In [1]: import numpy as np

In [2]: import numpy.linalg as la

In [3]: np.set_printoptions(precision=3, suppress=True, linewidth=200, sign=" ")

In [4]: def rd(a):
   ...:     return np.round(a, 3) + 0
   ...: 

In [5]: J = np.load("sample8.npy")

In [6]: J
Out[6]: 
array([[ 1,  0,  0,  0,  0,  0,  0,  1],
       [ 0, -2,  0,  0,  0, -3,  0,  0],
       [ 0,  0, -2,  0,  0,  0,  0,  0],
       [ 0,  0, -2, -2,  2,  0,  0,  0],
       [ 0,  0, -1, -2,  2,  0,  0,  0],
       [ 0, -3,  0,  0,  0, -3,  0,  0],
       [-3,  0,  0,  0,  0,  0, -1, -1],
       [-2,  0,  0,  0,  0,  0,  2,  3]])

In [7]: f = np.array([-2, 2])

In [8]: np.array([np.convolve(row, f, "same") for row in J])
Out[8]: 
array([[-2,  2,  0,  0,  0,  0,  0, -2],
       [ 0,  4, -4,  0,  0,  6, -6,  0],
       [ 0,  0,  4, -4,  0,  0,  0,  0],
       [ 0,  0,  4,  0, -8,  4,  0,  0],
       [ 0,  0,  2,  2, -8,  4,  0,  0],
       [ 0,  6, -6,  0,  0,  6, -6,  0],
       [ 6, -6,  0,  0,  0,  0,  2,  0],
       [ 4, -4,  0,  0,  0,  0, -4, -2]])

In [9]: np.cross(J[5, :3], J[0, :3])
Out[9]: array([ 0,  0,  3])

In [10]: np.correlate(J[5], J[0], "full")
Out[10]: array([ 0, -3,  0,  0,  0, -3,  0,  0, -3,  0,  0,  0, -3,  0,  0])

In [11]: np.convolve(J[5], f)
Out[11]: array([ 0,  6, -6,  0,  0,  6, -6,  0,  0])

In [12]: rng = np.random.default_rng(59485)

In [13]: labels = rng.permutation(8)

In [14]: labels
Out[14]: array([ 6,  2,  4,  7,  1,  0,  3,  5])

In [15]: M2 = J[labels][:, labels]

In [16]: np.trace(M2)
Out[16]: np.int64(-4)

In [17]: np.allclose(M2, J)
Out[17]: False
